In [1]: import numpy as np

In [2]: np.set_printoptions(precision=3, suppress=True, linewidth=120)

In [3]: rd = lambda a: np.round(a, 3) + 0

In [4]: r0 = np.array([3, 1, 0, 0, 3, 2])

In [5]: J = -3 * np.eye(6) + np.outer(r0, r0)

In [6]: print(J)
[[ 6.  3.  0.  0.  9.  6.]
 [ 3. -2.  0.  0.  3.  2.]
 [ 0.  0. -3.  0.  0.  0.]
 [ 0.  0.  0. -3.  0.  0.]
 [ 9.  3.  0.  0.  6.  6.]
 [ 6.  2.  0.  0.  6.  1.]]

In [7]: print((J != 0).astype(int))
[[1 1 0 0 1 1]
 [1 1 0 0 1 1]
 [0 0 1 0 0 0]
 [0 0 0 1 0 0]
 [1 1 0 0 1 1]
 [1 1 0 0 1 1]]

In [8]: print(J @ J)
[[162.  51.   0.   0. 153. 102.]
 [ 51.  26.   0.   0.  51.  34.]
 [  0.   0.   9.   0.   0.   0.]
 [  0.   0.   0.   9.   0.   0.]
 [153.  51.   0.   0. 162. 102.]
 [102.  34.   0.   0. 102.  77.]]

In [9]: print(rd(np.sort(np.linalg.eigvals(J).real)))
[-3. -3. -3. -3. -3. 20.]

In [10]: feats = np.load("mat.npy")

In [11]: print(feats)
[[0 0 0 0 0 1 0 1 0]
 [0 0 0 0 1 0 1 0 1]
 [0 0 0 0 1 0 1 0 1]
 [0 0 0 0 0 1 0 1 0]
 [0 1 1 0 0 0 0 0 1]
 [1 0 0 1 0 0 0 0 0]
 [0 1 1 0 0 0 0 0 1]
 [1 0 0 1 0 0 0 0 0]
 [0 1 1 0 1 0 1 0 0]]

In [12]: x = np.array([5, 0, 3, 3, -4, 2, 4, -2, 4])

In [13]: h1 = np.maximum(feats @ x, 0)

In [14]: print(np.flatnonzero(h1 > 1e-9))
[1 2 4 5 6 7 8]

In [15]: print(feats * (h1 > 1e-9)[:, None])
[[0 0 0 0 0 0 0 0 0]
 [0 0 0 0 1 0 1 0 1]
 [0 0 0 0 1 0 1 0 1]
 [0 0 0 0 0 0 0 0 0]
 [0 1 1 0 0 0 0 0 1]
 [1 0 0 1 0 0 0 0 0]
 [0 1 1 0 0 0 0 0 1]
 [1 0 0 1 0 0 0 0 0]
 [0 1 1 0 1 0 1 0 0]]

In [16]: print(rd(np.tanh(feats @ x)))
[0.    0.999 0.999 0.    1.    1.    1.    1.    0.995]
